% python3 -q
>>> import numpy as np
>>> from numpy import linalg as LA
>>> np.set_printoptions(suppress=True, linewidth=140)
>>> tidy = lambda a: np.round(a, 1) + 0
>>> X = np.load("x.npy")
>>> X
array([[3, 9, 6, 3],
       [9, 3, 9, 6],
       [6, 9, 3, 9],
       [3, 6, 9, 3]])
>>> # equal to its transpose
>>> q, r_ = LA.qr(X)
>>> tidy(q)
array([[-0.3,  0.7,  0.1, -0.7],
       [-0.8, -0.6,  0.2, -0.2],
       [-0.5,  0.4, -0.7,  0.4],
       [-0.3,  0.3,  0.7,  0.6]])
>>> tidy(q @ r_)
array([[3., 9., 6., 3.],
       [9., 3., 9., 6.],
       [6., 9., 3., 9.],
       [3., 6., 9., 3.]])
>>> np.allclose(r_.T @ r_, X.T @ X)
True
>>> tidy(np.abs(np.diag(r_)))
array([11.6,  9.5,  6.7,  1.9])
>>> print(tidy(r_))
[[-11.6 -10.8 -12.4 -10.8]
 [  0.    9.5   2.9   2.8]
 [  0.    0.    6.7  -2.5]
 [  0.    0.    0.    1.9]]
>>> q.shape, r_.shape
((4, 4), (4, 4))
>>> tidy(q.T @ q)
array([[1., 0., 0., 0.],
       [0., 1., 0., 0.],
       [0., 0., 1., 0.],
       [0., 0., 0., 1.]])
>>> r0 = np.array([-1, 2, -2, 1])
>>> A2 = r_ + np.outer(r0, np.eye(4)[1])
>>> LA.matrix_rank(A2 - r_)
np.int64(1)
>>> print(tidy(A2))
[[-11.6 -11.8 -12.4 -10.8]
 [  0.   11.5   2.9   2.8]
 [  0.   -2.    6.7  -2.5]
 [  0.    1.    0.    1.9]]
>>> print(LA.matrix_rank(LA.inv(A2) - LA.inv(r_), tol=1e-8))
1
>>> A2 = X / np.sqrt((X ** 2).mean(axis=1, keepdims=True))
>>> LA.matrix_rank(X - X.mean(axis=1, keepdims=True))
np.int64(3)
>>> tidy(A2[3])
array([0.5, 1. , 1.5, 0.5])
>>> tidy(LA.norm(A2, axis=1))
array([2., 2., 2., 2.])
>>> print(tidy(X - X.mean(axis=1, keepdims=True)))
[[-2.2  3.8  0.8 -2.2]
 [ 2.2 -3.8  2.2 -0.8]
 [-0.8  2.2 -3.8  2.2]
 [-2.2  0.8  3.8 -2.2]]
>>> x0 = np.array([0, 1, 2, -2])
>>> y = X @ x0
>>> print(y)
[15  9 -3 18]
>>> tidy(LA.solve(X, y))
array([ 0.,  1.,  2., -2.])
>>> print(tidy(LA.solve(X.T, X[2])))
[0. 0. 1. 0.]
>>> J = np.load("case15.npy")
>>> J
array([[0, 1, 1],
       [2, 1, 0],
       [2, 0, 3]])
>>> print(np.einsum("ii->", J))
4
>>> tidy(LA.eigvals(J).sum().real)
np.float64(4.0)
>>> print(tidy(np.poly(J)))
[ 1. -4. -1.  8.]
>>> np.kron(np.eye(2, dtype=int), J)
array([[0, 1, 1, 0, 0, 0],
       [2, 1, 0, 0, 0, 0],
       [2, 0, 3, 0, 0, 0],
       [0, 0, 0, 0, 1, 1],
       [0, 0, 0, 2, 1, 0],
       [0, 0, 0, 2, 0, 3]])
>>> J - J[0]
array([[ 0,  0,  0],
       [ 2,  0, -1],
       [ 2, -1,  2]])
>>> J.shape
(3, 3)
>>> np.unravel_index(np.abs(J).argmax(), J.shape)
(np.int64(2), np.int64(2))
>>> tidy(LA.norm(J))
np.float64(4.5)
>>> J[:, 3]
Traceback (most recent call last):
  File "<python-input-40>", line 1, in <module>
    J[:, 3]
    ~^^^^^^
IndexError: index 3 is out of bounds for axis 1 with size 3
>>> LA.rank(J)
Traceback (most recent call last):
  File "<python-input-41>", line 1, in <module>
    LA.rank(J)
    ^^^^^^^
AttributeError: module 'numpy.linalg' has no attribute 'rank'
>>> J.sum(axis=0)
array([4, 2, 4])
>>> tidy(LA.svd(J, compute_uv=False))
array([3.9, 1.8, 1.1])
>>> np.abs(J).max()
np.int64(3)
>>> LA.matrix_rank(J)
np.int64(3)
>>> w, V = LA.eig(J)
>>> tidy(np.sort(LA.eigvals(LA.inv(J))))
array([-0.8,  0.3,  0.6])
>>> tidy(J @ V[:, 0] - w[0] * V[:, 0])
array([0., 0., 0.])
>>> print(tidy(np.sort(LA.eigvals(J @ J))))
[ 1.8  2.7 13.6]
>>> E = np.array([[0.0, 0.0, 0.0], [0.0, 1.0, 0.0], [0.0, 0.0, 0.0]])
>>> tidy(LA.norm(E, axis=0))
array([0., 1., 0.])
>>> E[:, 1] @ E[:, 0]
np.float64(0.0)
>>> tidy(LA.pinv(E))
array([[0., 0., 0.],
       [0., 1., 0.],
       [0., 0., 0.]])
>>> tidy(LA.svd(E, compute_uv=False))
array([1., 0., 0.])
>>> E.T @ E
array([[0., 0., 0.],
       [0., 1., 0.],
       [0., 0., 0.]])
>>> w1 = np.array([[3, -2, 0, 2], [3, 2, 2, 3], [1, -3, 1, 2]])
>>> coef = np.array([1, 2, 8, 9])
>>> hid = np.maximum(E @ w1 + coef, 0)
>>> hid
array([[ 1.,  2.,  8.,  9.],
       [ 4.,  4., 10., 12.],
       [ 1.,  2.,  8.,  9.]])
>>> basis = np.array([[0, 4, 1], [9, 5, 9], [2, 7, 5], [6, 7, 6]])
>>> w1 @ basis
array([[ -6,  16,  -3],
       [ 40,  57,  49],
       [-13,  10,  -9]])
>>> feats = np.loadtxt("mat.csv", delimiter=",")
>>> print(tidy(feats))
[[-0.8  3.8  1. ]
 [-3.8 -1.   0.9]
 [ 1.1 -0.8  3.8]]
>>> A2 = feats / np.sqrt((feats ** 2).mean(axis=1, keepdims=True))
>>> LA.matrix_rank(A2) == LA.matrix_rank(feats)
np.True_
>>> tidy(A2[1])
array([-1.6, -0.4,  0.4])
>>> LA.matrix_rank(feats - feats.mean(axis=1, keepdims=True))
np.int64(2)
>>> q, r_ = LA.qr(feats)
>>> tidy(q.T @ q)
array([[1., 0., 0.],
       [0., 1., 0.],
       [0., 0., 1.]])
>>> print(np.allclose(r_.T @ r_, feats.T @ feats))
True
>>> abs(r_[0, 0]), tidy(LA.norm(feats[:, 0]))
(np.float64(4.0), np.float64(4.0))
>>> q.shape, r_.shape
((3, 3), (3, 3))
>>> x0 = np.array([0, 1, 3])
>>> y = feats @ x0
>>> tidy(y)
array([ 6.9,  1.8, 10.5])
>>> print(tidy(LA.solve(feats, y + feats[:, 0])))
[1. 1. 3.]
>>> print(tidy(LA.solve(feats, y)))
[0. 1. 3.]
>>> tidy(LA.solve(feats.T, feats[0]))
array([1., 0., 0.])
>>> rng = np.random.default_rng(4637)
>>> lab = rng.permutation(3)
>>> print(lab)
[2 1 0]
>>> A2 = feats[lab][:, lab]
>>> print(tidy(LA.det(A2)), tidy(LA.det(feats[lab])))
64.0 -64.0
>>> tidy(A2)
array([[ 3.8, -0.8,  1.1],
       [ 0.9, -1. , -3.8],
       [ 1. ,  3.8, -0.8]])
>>> tidy(np.sort(np.abs(LA.eigvals(A2))))
array([4., 4., 4.])
